$ python -q
>>> import numpy as np
>>> import numpy.linalg as la
>>> np.set_printoptions(precision=3, suppress=True, linewidth=100)
>>> W0 = np.diag(20 * np.array([0, 0, 1, 1, 0, 1, 2, 2, 0])) + np.array([[2, 2, 0, 1, 0, 2, 1, 2, 2],
...     [2, 2, 1, 1, 1, 1, 1, 0, 2],
...     [2, 1, 2, 2, 0, 0, 2, 2, 2],
...     [1, 0, 2, 0, 1, 0, 0, 1, 2],
...     [1, 2, 0, 0, 2, 1, 1, 1, 0],
...     [1, 2, 0, 0, 0, 0, 0, 0, 0],
...     [2, 1, 0, 1, 0, 2, 1, 2, 1],
...     [0, 1, 2, 0, 2, 0, 0, 2, 1],
...     [1, 0, 0, 0, 0, 1, 2, 1, 1]])
>>> W0
array([[ 2,  2,  0,  1,  0,  2,  1,  2,  2],
       [ 2,  2,  1,  1,  1,  1,  1,  0,  2],
       [ 2,  1, 22,  2,  0,  0,  2,  2,  2],
       [ 1,  0,  2, 20,  1,  0,  0,  1,  2],
       [ 1,  2,  0,  0,  2,  1,  1,  1,  0],
       [ 1,  2,  0,  0,  0, 20,  0,  0,  0],
       [ 2,  1,  0,  1,  0,  2, 41,  2,  1],
       [ 0,  1,  2,  0,  2,  0,  0, 42,  1],
       [ 1,  0,  0,  0,  0,  1,  2,  1,  1]])
>>> vec = np.array([1, 4, 0, 2, 2, 3, 2, 2, 5])
>>> target = W0 @ vec
>>> b, lr = np.zeros(9), 1 / la.norm(W0, 2) ** 2
>>> for i in range(25):
...     b -= lr * W0.T @ (W0 @ b - target)
...     if i % 5 == 0: print(i, round(la.norm(W0 @ b - target), 3))
... 
0 71.266
5 29.794
10 22.362
15 20.402
20 19.102
>>> np.round(la.cond(W0), 3)
np.float64(185.229)
>>> b
array([1.295, 1.392, 0.412, 2.451, 0.635, 3.369, 2.126, 2.216, 1.144])
>>> A2 = np.array([[0, 1],
...     [2, 2],
...     [0, 3],
...     [2, 2],
...     [3, 2],
...     [0, 0],
...     [1, 0],
...     [3, 0],
...     [1, 3]])
>>> la.matrix_rank(np.vstack([W0, A2.T]))
np.int64(9)
>>> np.einsum("ik,kj->ji", W0, A2)
array([[ 15,  12,  16,  48,  14,   4,  52, 135,   6],
       [ 14,  19,  80,  55,   9,   5,   9,  15,   4]])
>>> np.einsum("ij->j", W0)
array([12, 11, 27, 25,  6, 27, 48, 51, 11])
>>> np.vstack([W0, A2.T]).shape
(11, 9)
>>> round(float(la.norm(W0) ** 2 / la.norm(W0, 2) ** 2), 3)
2.598
>>> la.norm(W0, axis=0)
array([ 4.472,  4.359, 22.204, 20.174,  3.162, 20.273, 41.134, 42.178,  4.359])
>>> la.norm(W0, axis=1)
array([ 4.69 ,  4.123, 22.472, 20.273,  3.464, 20.125, 41.183, 42.119,  2.828])
>>> np.round(la.norm(W0, 2), 3)
np.float64(43.203)
>>> round(la.norm(W0[7], 1), 3), np.round(la.norm(W0[7], np.inf), 3)
(np.float64(48.0), np.float64(42.0))
>>> round(la.norm(W0[7] - W0[3]), 3)
np.float64(45.662)
>>> vec = np.array([-2, 0, -3, -3, -1, -1, 3, -3, 1])
>>> target = W0 @ vec
>>> target
array([ -10,   -7,  -74,  -70,   -5,  -22,  109, -133,    1])
>>> np.round(la.solve(W0, target + W0[:, 8]), 3) + 0
array([-2.,  0., -3., -3., -1., -1.,  3., -3.,  2.])
>>> np.round(la.solve(W0.T, W0[5]), 3) + 0
array([0., 0., 0., 0., 0., 1., 0., 0., 0.])
>>> la.solve(W0, target)
array([-2., -0., -3., -3., -1., -1.,  3., -3.,  1.])
>>> la.solve(W0, W0[:, 1])
array([ 0.,  1.,  0.,  0.,  0.,  0.,  0., -0.,  0.])
>>> A = np.load("mat.npy")
>>> A
array([[  0.091,  -0.394,   0.997,   0.737,  -0.676,  -0.439,   0.863,   0.459,   0.581,   0.36 ,
         -0.448,   0.55 ],
       [ -2.574,  -0.66 ,  10.609,   8.031,  -6.323, -10.147,   8.534,   9.878,  10.976,   7.253,
         -2.928,   8.286],
       [ -0.683,  -0.768,   4.397,   3.405,  -1.893,  -4.4  ,   4.043,   3.67 ,   4.794,   3.144,
         -1.145,   3.562],
       [ -0.497,   0.176,   2.178,   2.075,  -1.179,  -2.508,   2.207,   2.628,   3.148,   1.426,
         -1.086,   2.037],
       [  1.75 ,  -0.161,  -8.099,  -6.547,   4.888,   6.268,  -5.973,  -6.859,  -7.943,  -5.398,
          2.146,  -6.742],
       [  2.145,  -0.285,  -8.6  ,  -6.613,   5.331,   8.205,  -6.804,  -7.951,  -9.038,  -6.146,
          2.586,  -7.151],
       [ -2.167,   0.059,  10.724,   8.214,  -5.531,  -9.417,   8.826,   8.814,  10.269,   6.677,
         -2.652,   7.639],
       [  0.307,   0.23 ,  -2.527,  -2.389,   1.173,   2.229,  -1.748,  -2.23 ,  -2.411,  -1.327,
          0.639,  -1.676],
       [ -2.123,  -0.084,   9.68 ,   7.445,  -6.166,  -9.044,   7.697,   8.891,   9.796,   6.277,
         -2.049,   6.995],
       [ -1.537,  -0.117,   8.355,   6.851,  -4.418,  -7.92 ,   7.032,   7.738,   8.43 ,   6.031,
         -1.647,   6.85 ],
       [ -5.576,  -0.665,  25.224,  19.192, -13.431, -21.215,  19.38 ,  22.045,  24.701,  16.481,
         -4.769,  18.96 ],
       [ -2.359,   0.352,   7.15 ,   5.84 ,  -3.761,  -6.339,   5.607,   5.823,   7.047,   4.621,
         -1.581,   4.704],
       [  0.653,  -0.561,  -2.526,  -2.362,   1.248,   2.225,  -2.464,  -2.766,  -3.279,  -2.134,
          0.551,  -2.05 ],
       [  1.713,  -0.524,  -5.952,  -4.569,   2.498,   4.875,  -4.061,  -4.884,  -5.905,  -3.797,
          1.039,  -4.315],
       [ -2.089,  -0.741,   7.384,   6.36 ,  -4.125,  -6.945,   6.494,   7.458,   8.408,   6.013,
         -1.451,   6.227],
       [  1.399,   0.366,  -6.565,  -5.248,   3.708,   5.515,  -5.186,  -5.785,  -6.028,  -4.302,
          1.718,  -4.723],
       [  1.22 ,   0.429,  -6.545,  -4.455,   3.612,   5.835,  -4.885,  -5.362,  -5.461,  -4.037,
          1.286,  -5.214],
       [  0.345,   0.286,  -2.595,  -2.089,   1.363,   2.856,  -2.01 ,  -2.127,  -2.838,  -1.614,
          1.136,  -1.652],
       [  1.401,   0.115,  -7.137,  -5.125,   3.549,   5.82 ,  -5.068,  -7.37 ,  -7.359,  -4.967,
          1.308,  -5.57 ],
       [ -0.391,  -0.058,   1.401,   1.377,  -0.891,  -1.119,   1.672,   1.773,   1.468,   1.33 ,
         -0.526,   1.18 ],
       [ -0.94 ,  -0.213,   3.828,   3.071,  -2.13 ,  -2.945,   2.92 ,   3.354,   4.22 ,   2.649,
         -0.791,   2.989],
       [  2.408,   0.086, -10.691,  -7.881,   5.471,   9.727,  -8.315,  -9.715, -10.425,  -7.224,
          2.564,  -7.855],
       [ -4.123,   0.129,  18.62 ,  14.691, -10.73 , -17.216,  14.24 ,  16.624,  18.652,  13.152,
         -3.977,  14.256],
       [ -2.625,  -0.208,  10.891,   8.776,  -6.178,  -9.689,   8.898,   9.6  ,  10.515,   7.252,
         -2.359,   8.807],
       [  2.255,  -0.031, -11.118,  -9.151,   6.346,  10.391,  -8.785, -10.583, -11.477,  -8.178,
          2.994,  -8.775],
       [  3.636,   0.04 , -18.731, -14.225,  10.503,  16.912, -14.996, -16.912, -18.887, -12.765,
          4.576, -14.677],
       [ -1.327,  -0.607,   3.7  ,   3.711,  -1.852,  -3.371,   2.92 ,   4.182,   3.97 ,   2.9  ,
         -1.349,   3.4  ],
       [ -0.291,   0.398,   1.307,   0.707,   0.491,  -0.761,   0.55 ,   0.764,   1.475,   0.886,
         -0.219,   1.232],
       [  1.175,  -0.16 ,  -4.15 ,  -4.04 ,   2.904,   3.929,  -3.505,  -3.434,  -4.705,  -2.783,
          0.76 ,  -3.35 ]])
>>> cov = np.cov(A, rowvar=False)
>>> np.argsort(-A.std(axis=0).round(6), kind="stable")
array([ 8,  2,  7,  5,  6,  3, 11,  9,  4, 10,  0,  1])
>>> cov.shape
(12, 12)
>>> np.argwhere(np.triu(np.abs(np.corrcoef(A.T)) > 0.8, 1))
array([[ 0,  2],
       [ 0,  3],
       [ 0,  4],
       [ 0,  5],
       [ 0,  6],
       [ 0,  7],
       [ 0,  8],
       [ 0,  9],
       [ 0, 10],
       [ 0, 11],
       [ 2,  3],
       [ 2,  4],
       [ 2,  5],
       [ 2,  6],
       [ 2,  7],
       [ 2,  8],
       [ 2,  9],
       [ 2, 10],
       [ 2, 11],
       [ 3,  4],
       [ 3,  5],
       [ 3,  6],
       [ 3,  7],
       [ 3,  8],
       [ 3,  9],
       [ 3, 10],
       [ 3, 11],
       [ 4,  5],
       [ 4,  6],
       [ 4,  7],
       [ 4,  8],
       [ 4,  9],
       [ 4, 10],
       [ 4, 11],
       [ 5,  6],
       [ 5,  7],
       [ 5,  8],
       [ 5,  9],
       [ 5, 10],
       [ 5, 11],
       [ 6,  7],
       [ 6,  8],
       [ 6,  9],
       [ 6, 10],
       [ 6, 11],
       [ 7,  8],
       [ 7,  9],
       [ 7, 10],
       [ 7, 11],
       [ 8,  9],
       [ 8, 10],
       [ 8, 11],
       [ 9, 10],
       [ 9, 11],
       [10, 11]])
